% ipython --no-banner

In [1]: import numpy as np

In [2]: import numpy.linalg as la

In [3]: np.set_printoptions(precision=2, suppress=True, linewidth=120)

In [4]: rd = lambda a: np.round(a, 2) + 0

In [5]: data = np.loadtxt("m.csv", delimiter=",")

In [6]: data
Out[6]: 
array([[ 0.,  3.,  1.,  1.,  2., -6.,  3.,  0.],
       [ 2.,  2.,  3.,  2.,  3., -4.,  2.,  2.],
       [ 3.,  1.,  3.,  0.,  3., -2.,  3.,  0.],
       [ 2.,  1.,  2.,  1.,  1., -2.,  1.,  2.],
       [ 3.,  2.,  3.,  2.,  0., -4.,  3.,  1.],
       [ 3.,  1.,  2.,  3.,  3., -2.,  1.,  0.],
       [ 3.,  0.,  3.,  1.,  1.,  0.,  3.,  1.],
       [ 3.,  0.,  2.,  1.,  2.,  0.,  2.,  3.],
       [ 1.,  2.,  1.,  0.,  1., -4.,  2.,  2.],
       [ 2.,  1.,  1.,  3.,  1., -2.,  3.,  2.],
       [ 0.,  1.,  0.,  2.,  2., -2.,  2.,  3.]])

In [7]: Y = np.array([[1, 0], [0, 1], [3, 1], [2, 3], [1, 3], [3, 1], [0, 1], [0, 0]])

In [8]: la.matrix_rank(data @ Y)
Out[8]: np.int64(2)

In [9]: np.einsum("ij,ij->i", data, data)
Out[9]: array([60., 54., 41., 20., 52., 37., 30., 31., 31., 33., 26.])

In [10]: np.einsum("ij->j", data)
Out[10]: array([ 22.,  14.,  21.,  16.,  19., -28.,  25.,  16.])

In [11]: np.einsum("ik,kj->ji", data, Y)
Out[11]: 
array([[-11.,   6.,   9.,   5.,   4.,  12.,  15.,  13.,  -7.,   6.,   0.],
       [ 10.,  18.,  14.,   8.,  10.,  20.,  12.,  13.,   4.,  15.,  13.]])

In [12]: Y.T @ data.T
Out[12]: 
array([[-11.,   6.,   9.,   5.,   4.,  12.,  15.,  13.,  -7.,   6.,   0.],
       [ 10.,  18.,  14.,   8.,  10.,  20.,  12.,  13.,   4.,  15.,  13.]])

In [13]: np.vstack([data, Y.T]).shape
Out[13]: (13, 8)

In [14]: vec = np.array([1, 1, -2, -2, -1, 3, 0, 3])

In [15]: data * vec
Out[15]: 
array([[  0.,   3.,  -2.,  -2.,  -2., -18.,   0.,   0.],
       [  2.,   2.,  -6.,  -4.,  -3., -12.,   0.,   6.],
       [  3.,   1.,  -6.,  -0.,  -3.,  -6.,   0.,   0.],
       [  2.,   1.,  -4.,  -2.,  -1.,  -6.,   0.,   6.],
       [  3.,   2.,  -6.,  -4.,  -0., -12.,   0.,   3.],
       [  3.,   1.,  -4.,  -6.,  -3.,  -6.,   0.,   0.],
       [  3.,   0.,  -6.,  -2.,  -1.,   0.,   0.,   3.],
       [  3.,   0.,  -4.,  -2.,  -2.,   0.,   0.,   9.],
       [  1.,   2.,  -2.,  -0.,  -1., -12.,   0.,   6.],
       [  2.,   1.,  -2.,  -6.,  -1.,  -6.,   0.,   6.],
       [  0.,   1.,  -0.,  -4.,  -2.,  -6.,   0.,   9.]])

In [16]: (data * vec).sum(axis=1)
Out[16]: array([-21., -15., -11.,  -4., -14., -15.,  -3.,   4.,  -6.,  -6.,  -2.])

In [17]: data @ vec
Out[17]: array([-21., -15., -11.,  -4., -14., -15.,  -3.,   4.,  -6.,  -6.,  -2.])

In [18]: data @ (2 * vec)
Out[18]: array([-42., -30., -22.,  -8., -28., -30.,  -6.,   8., -12., -12.,  -4.])

In [19]: data @ np.eye(8)[5]
Out[19]: array([-6., -4., -2., -2., -4., -2.,  0.,  0., -4., -2., -2.])

In [20]: np.einsum("ij,j->i", data, vec)
Out[20]: array([-21., -15., -11.,  -4., -14., -15.,  -3.,   4.,  -6.,  -6.,  -2.])

In [21]: np.sign((data @ vec).round(6))
Out[21]: array([-1., -1., -1., -1., -1., -1., -1.,  1., -1., -1., -1.])

In [22]: (data @ vec).argmax()
Out[22]: np.int64(7)

In [23]: arr = np.loadtxt("out9.csv", delimiter=",")

In [24]: arr
Out[24]: 
array([[ 3., -1.,  2.,  2., -3., -2., -1.,  1.,  2., -1.],
       [-3.,  1.,  0., -3., -1.,  3., -3.,  3.,  3., -3.],
       [ 2.,  2.,  1.,  3.,  0.,  3.,  3., -3.,  2.,  0.],
       [ 2.,  1.,  3.,  3.,  3., -2.,  2., -2.,  3., -3.],
       [ 2.,  1., -1.,  1.,  2.,  1.,  3., -1.,  1., -2.],
       [ 1., -3.,  1.,  3.,  2., -1.,  3., -3., -2., -1.],
       [ 3.,  1.,  3.,  2.,  1.,  1., -3.,  3., -1.,  1.],
       [-3.,  1.,  1., -2.,  2.,  0., -2.,  0.,  3.,  0.],
       [ 3.,  1.,  0.,  0.,  2.,  2., -3., -1.,  3., -3.],
       [ 2., -2., -3.,  3.,  3.,  2.,  3.,  3., -2.,  3.]])

In [25]: Y = la.inv(arr)

In [26]: rd(la.cond(arr))
Out[26]: np.float64(32.43)

In [27]: rd(la.det(arr) * la.det(Y))
Out[27]: np.float64(1.0)

In [28]: rd(la.slogdet(arr)[0])
Out[28]: np.float64(-1.0)

In [29]: np.allclose(Y, arr.T)
Out[29]: False

In [30]: vec = np.array([2, 3, 3, 1, 0, 2, 0, 0, 2, 0])

In [31]: rhs = arr @ vec

In [32]: c, lr = np.zeros(10), 1 / la.norm(arr, 2) ** 2

In [33]: for i in range(250):
    ...:     c -= lr * arr.T @ (arr @ c - rhs)
    ...:     if i % 50 == 0: print(i, round(la.norm(arr @ c - rhs), 2))
    ...: 
0 20.54
50 0.41
100 0.31
150 0.29
200 0.28

In [34]: rd(c)
Out[34]: array([ 1.76,  3.2 ,  2.73,  1.45, -0.04,  1.9 , -0.21, -0.02,  1.93, -0.12])

In [35]: rd(la.cond(arr))
Out[35]: np.float64(32.43)

In [36]: U, sv, VT = la.svd(arr, full_matrices=False)

In [37]: rd(VT @ VT.T)
Out[37]: 
array([[1., 0., 0., 0., 0., 0., 0., 0., 0., 0.],
       [0., 1., 0., 0., 0., 0., 0., 0., 0., 0.],
       [0., 0., 1., 0., 0., 0., 0., 0., 0., 0.],
       [0., 0., 0., 1., 0., 0., 0., 0., 0., 0.],
       [0., 0., 0., 0., 1., 0., 0., 0., 0., 0.],
       [0., 0., 0., 0., 0., 1., 0., 0., 0., 0.],
       [0., 0., 0., 0., 0., 0., 1., 0., 0., 0.],
       [0., 0., 0., 0., 0., 0., 0., 1., 0., 0.],
       [0., 0., 0., 0., 0., 0., 0., 0., 1., 0.],
       [0., 0., 0., 0., 0., 0., 0., 0., 0., 1.]])

In [38]: rd(U.T @ arr @ VT.T)
Out[38]: 
array([[12.82,  0.  ,  0.  ,  0.  ,  0.  ,  0.  ,  0.  ,  0.  ,  0.  ,  0.  ],
       [ 0.  , 10.78,  0.  ,  0.  ,  0.  ,  0.  ,  0.  ,  0.  ,  0.  ,  0.  ],
       [ 0.  ,  0.  ,  8.08,  0.  ,  0.  ,  0.  ,  0.  ,  0.  ,  0.  ,  0.  ],
       [ 0.  ,  0.  ,  0.  ,  7.56,  0.  ,  0.  ,  0.  ,  0.  ,  0.  ,  0.  ],
       [ 0.  ,  0.  ,  0.  ,  0.  ,  5.33,  0.  ,  0.  ,  0.  ,  0.  ,  0.  ],
       [ 0.  ,  0.  ,  0.  ,  0.  ,  0.  ,  4.4 ,  0.  ,  0.  ,  0.  ,  0.  ],
       [ 0.  ,  0.  ,  0.  ,  0.  ,  0.  ,  0.  ,  3.91,  0.  ,  0.  ,  0.  ],
       [ 0.  ,  0.  ,  0.  ,  0.  ,  0.  ,  0.  ,  0.  ,  3.1 ,  0.  ,  0.  ],
       [ 0.  ,  0.  ,  0.  ,  0.  ,  0.  ,  0.  ,  0.  ,  0.  ,  2.52,  0.  ],
       [ 0.  ,  0.  ,  0.  ,  0.  ,  0.  ,  0.  ,  0.  ,  0.  ,  0.  ,  0.4 ]])

In [39]: U.shape, sv.shape, VT.shape
Out[39]: ((10, 10), (10,), (10, 10))

In [40]: (sv > 1e-8).sum()
Out[40]: np.int64(10)

In [41]: vec = np.array([1, 3, 3, 3, 2, 1, 1, 5, 3, 0])

In [42]: (arr @ vec).argmax()
Out[42]: np.int64(6)

In [43]: arr @ (2 * vec)
Out[43]: array([ 28.,  26.,  34.,  56.,  22., -22.,  66.,  16.,  26.,  32.])

In [44]: np.einsum("ij,j->i", arr, vec)
Out[44]: array([ 14.,  13.,  17.,  28.,  11., -11.,  33.,   8.,  13.,  16.])

In [45]: np.sign((arr @ vec).round(6))
Out[45]: array([ 1.,  1.,  1.,  1.,  1., -1.,  1.,  1.,  1.,  1.])

In [46]: arr * vec
Out[46]: 
array([[  3.,  -3.,   6.,   6.,  -6.,  -2.,  -1.,   5.,   6.,  -0.],
       [ -3.,   3.,   0.,  -9.,  -2.,   3.,  -3.,  15.,   9.,  -0.],
       [  2.,   6.,   3.,   9.,   0.,   3.,   3., -15.,   6.,   0.],
       [  2.,   3.,   9.,   9.,   6.,  -2.,   2., -10.,   9.,  -0.],
       [  2.,   3.,  -3.,   3.,   4.,   1.,   3.,  -5.,   3.,  -0.],
       [  1.,  -9.,   3.,   9.,   4.,  -1.,   3., -15.,  -6.,  -0.],
       [  3.,   3.,   9.,   6.,   2.,   1.,  -3.,  15.,  -3.,   0.],
       [ -3.,   3.,   3.,  -6.,   4.,   0.,  -2.,   0.,   9.,   0.],
       [  3.,   3.,   0.,   0.,   4.,   2.,  -3.,  -5.,   9.,  -0.],
       [  2.,  -6.,  -9.,   9.,   6.,   2.,   3.,  15.,  -6.,   0.]])

In [47]: feats = np.load("a.npy")

In [48]: rd(feats)
Out[48]: 
array([[-0.16, -0.2 , -0.46,  0.45, -0.36,  0.05,  0.2 ,  0.02,  0.31, -0.35, -0.03],
       [-0.29, -0.06, -0.17,  0.09,  0.29, -0.36,  0.24,  0.52, -0.15, -0.24,  0.31],
       [ 0.13,  0.19, -0.12,  0.27,  0.08, -0.28, -0.08,  0.28, -0.48,  0.09, -0.56],
       [ 0.19, -0.37, -0.1 , -0.38,  0.15, -0.63, -0.29, -0.1 ,  0.27, -0.16, -0.06],
       [ 0.13, -0.52,  0.5 ,  0.39, -0.18, -0.27,  0.29, -0.17, -0.2 ,  0.18,  0.09],
       [-0.24,  0.22,  0.35, -0.06, -0.36, -0.14, -0.25,  0.39,  0.  ,  0.08,  0.17],
       [-0.34,  0.11, -0.13, -0.02, -0.51, -0.33, -0.16, -0.08,  0.17,  0.35, -0.13],
       [-0.4 ,  0.35,  0.21, -0.13,  0.05, -0.24,  0.26, -0.45, -0.19, -0.31,  0.17],
       [-0.05, -0.15, -0.14, -0.26, -0.33,  0.05, -0.04, -0.22, -0.51, -0.4 , -0.27],
       [-0.13,  0.27,  0.14,  0.46,  0.34, -0.17, -0.19, -0.31,  0.28, -0.11, -0.29],
       [-0.32, -0.33,  0.28,  0.16,  0.07,  0.26, -0.6 ,  0.11, -0.06, -0.32, -0.01],
       [-0.37, -0.23, -0.4 ,  0.09,  0.25,  0.04, -0.2 , -0.27, -0.31,  0.48,  0.24],
       [-0.48, -0.27,  0.17, -0.29,  0.18,  0.15,  0.37,  0.15,  0.2 ,  0.16, -0.54]])

In [49]: rng = np.random.default_rng(38357)

In [50]: z = rng.permutation(11)

In [51]: Y = feats[:, z] * rng.choice([-1, 1], 11)

In [52]: rd(Y)
Out[52]: 
array([[ 0.2 , -0.36, -0.05,  0.03,  0.46, -0.16, -0.02,  0.31, -0.35,  0.2 ,  0.45],
       [ 0.06,  0.29,  0.36, -0.31,  0.17, -0.29, -0.52, -0.15, -0.24,  0.24,  0.09],
       [-0.19,  0.08,  0.28,  0.56,  0.12,  0.13, -0.28, -0.48,  0.09, -0.08,  0.27],
       [ 0.37,  0.15,  0.63,  0.06,  0.1 ,  0.19,  0.1 ,  0.27, -0.16, -0.29, -0.38],
       [ 0.52, -0.18,  0.27, -0.09, -0.5 ,  0.13,  0.17, -0.2 ,  0.18,  0.29,  0.39],
       [-0.22, -0.36,  0.14, -0.17, -0.35, -0.24, -0.39,  0.  ,  0.08, -0.25, -0.06],
       [-0.11, -0.51,  0.33,  0.13,  0.13, -0.34,  0.08,  0.17,  0.35, -0.16, -0.02],
       [-0.35,  0.05,  0.24, -0.17, -0.21, -0.4 ,  0.45, -0.19, -0.31,  0.26, -0.13],
       [ 0.15, -0.33, -0.05,  0.27,  0.14, -0.05,  0.22, -0.51, -0.4 , -0.04, -0.26],
       [-0.27,  0.34,  0.17,  0.29, -0.14, -0.13,  0.31,  0.28, -0.11, -0.19,  0.46],
       [ 0.33,  0.07, -0.26,  0.01, -0.28, -0.32, -0.11, -0.06, -0.32, -0.6 ,  0.16],
       [ 0.23,  0.25, -0.04, -0.24,  0.4 , -0.37,  0.27, -0.31,  0.48, -0.2 ,  0.09],
       [ 0.27,  0.18, -0.15,  0.54, -0.17, -0.48, -0.15,  0.2 ,  0.16,  0.37, -0.29]])

In [53]: U, _, VT = la.svd(feats.T @ Y)

In [54]: rd(U @ VT)
Out[54]: 
array([[ 0.,  0.,  0.,  0.,  0.,  1.,  0.,  0.,  0.,  0.,  0.],
       [-1.,  0.,  0.,  0.,  0.,  0.,  0.,  0.,  0.,  0.,  0.],
       [ 0.,  0.,  0.,  0., -1.,  0.,  0.,  0.,  0.,  0.,  0.],
       [ 0.,  0.,  0.,  0.,  0.,  0.,  0.,  0.,  0.,  0.,  1.],
       [ 0.,  1.,  0.,  0.,  0.,  0.,  0.,  0.,  0.,  0.,  0.],
       [ 0.,  0., -1.,  0.,  0.,  0.,  0.,  0.,  0.,  0.,  0.],
       [ 0.,  0.,  0.,  0.,  0.,  0.,  0.,  0.,  0.,  1.,  0.],
       [ 0.,  0.,  0.,  0.,  0.,  0., -1.,  0.,  0.,  0.,  0.],
       [ 0.,  0.,  0.,  0.,  0.,  0.,  0.,  1.,  0.,  0.,  0.],
       [ 0.,  0.,  0.,  0.,  0.,  0.,  0.,  0.,  1.,  0.,  0.],
       [ 0.,  0.,  0., -1.,  0.,  0.,  0.,  0.,  0.,  0.,  0.]])
